% python3 -q
>>> import numpy as np
>>> np.set_printoptions(suppress=True, linewidth=160)
>>> W0 = np.loadtxt("dump.csv", delimiter=",")
>>> W0
array([[ 7.,  6., -2., -2., -4.,  2., -6.],
       [ 6., 12., -3., -3., -6.,  3., -9.],
       [-2., -3.,  4.,  1.,  2., -1.,  3.],
       [-2., -3.,  1.,  4.,  2., -1.,  3.],
       [-4., -6.,  2.,  2.,  7., -2.,  6.],
       [ 2.,  3., -1., -1., -2.,  4., -3.],
       [-6., -9.,  3.,  3.,  6., -3., 12.]])
>>> # equal to its transpose
>>> low = np.linalg.cholesky(W0)
>>> np.round(np.diag(low) ** 2, 1)
array([7. , 6.9, 3.2, 3.2, 3.7, 3.1, 4.2])
>>> low.round(1)
array([[ 2.6,  0. ,  0. ,  0. ,  0. ,  0. ,  0. ],
       [ 2.3,  2.6,  0. ,  0. ,  0. ,  0. ,  0. ],
       [-0.8, -0.5,  1.8,  0. ,  0. ,  0. ,  0. ],
       [-0.8, -0.5,  0.1,  1.8,  0. ,  0. ,  0. ],
       [-1.5, -1. ,  0.2,  0.2,  1.9,  0. ,  0. ],
       [ 0.8,  0.5, -0.1, -0.1, -0.2,  1.8,  0. ],
       [-2.3, -1.5,  0.3,  0.3,  0.5, -0.2,  2. ]])
>>> U, sigma, vt = np.linalg.svd(W0, full_matrices=False)
>>> np.round(U.T @ U, 1) + 0
array([[1., 0., 0., 0., 0., 0., 0.],
       [0., 1., 0., 0., 0., 0., 0.],
       [0., 0., 1., 0., 0., 0., 0.],
       [0., 0., 0., 1., 0., 0., 0.],
       [0., 0., 0., 0., 1., 0., 0.],
       [0., 0., 0., 0., 0., 1., 0.],
       [0., 0., 0., 0., 0., 0., 1.]])
>>> np.round(vt @ vt.T, 1) + 0
array([[1., 0., 0., 0., 0., 0., 0.],
       [0., 1., 0., 0., 0., 0., 0.],
       [0., 0., 1., 0., 0., 0., 0.],
       [0., 0., 0., 1., 0., 0., 0.],
       [0., 0., 0., 0., 1., 0., 0.],
       [0., 0., 0., 0., 0., 1., 0.],
       [0., 0., 0., 0., 0., 0., 1.]])
>>> U.shape, sigma.shape, vt.shape
((7, 7), (7,), (7, 7))
>>> np.round(sigma / sigma[0], 1)
array([1. , 0.1, 0.1, 0.1, 0.1, 0.1, 0.1])
>>> np.round(U.T @ W0 @ vt.T, 1) + 0
array([[32.,  0.,  0.,  0.,  0.,  0.,  0.],
       [ 0.,  3.,  0.,  0.,  0.,  0.,  0.],
       [ 0.,  0.,  3.,  0.,  0.,  0.,  0.],
       [ 0.,  0.,  0.,  3.,  0.,  0.,  0.],
       [ 0.,  0.,  0.,  0.,  3.,  0.,  0.],
       [ 0.,  0.,  0.,  0.,  0.,  3.,  0.],
       [ 0.,  0.,  0.,  0.,  0.,  0.,  3.]])
>>> out = np.linalg.inv(W0)
>>> np.allclose(out, W0.T)
False
>>> np.round(W0 @ out, 1) + 0
array([[1., 0., 0., 0., 0., 0., 0.],
       [0., 1., 0., 0., 0., 0., 0.],
       [0., 0., 1., 0., 0., 0., 0.],
       [0., 0., 0., 1., 0., 0., 0.],
       [0., 0., 0., 0., 1., 0., 0.],
       [0., 0., 0., 0., 0., 1., 0.],
       [0., 0., 0., 0., 0., 0., 1.]])
>>> np.round(np.linalg.inv(out), 1)
array([[ 7.,  6., -2., -2., -4.,  2., -6.],
       [ 6., 12., -3., -3., -6.,  3., -9.],
       [-2., -3.,  4.,  1.,  2., -1.,  3.],
       [-2., -3.,  1.,  4.,  2., -1.,  3.],
       [-4., -6.,  2.,  2.,  7., -2.,  6.],
       [ 2.,  3., -1., -1., -2.,  4., -3.],
       [-6., -9.,  3.,  3.,  6., -3., 12.]])
>>> out.round(1) + 0
array([[ 0.3, -0.1,  0. ,  0. ,  0. ,  0. ,  0.1],
       [-0.1,  0.2,  0. ,  0. ,  0.1,  0. ,  0.1],
       [ 0. ,  0. ,  0.3,  0. ,  0. ,  0. ,  0. ],
       [ 0. ,  0. ,  0. ,  0.3,  0. ,  0. ,  0. ],
       [ 0. ,  0.1,  0. ,  0. ,  0.3,  0. , -0.1],
       [ 0. ,  0. ,  0. ,  0. ,  0. ,  0.3,  0. ],
       [ 0.1,  0.1,  0. ,  0. , -0.1,  0. ,  0.2]])
>>> round(float(np.linalg.slogdet(W0)[0]), 1)
1.0
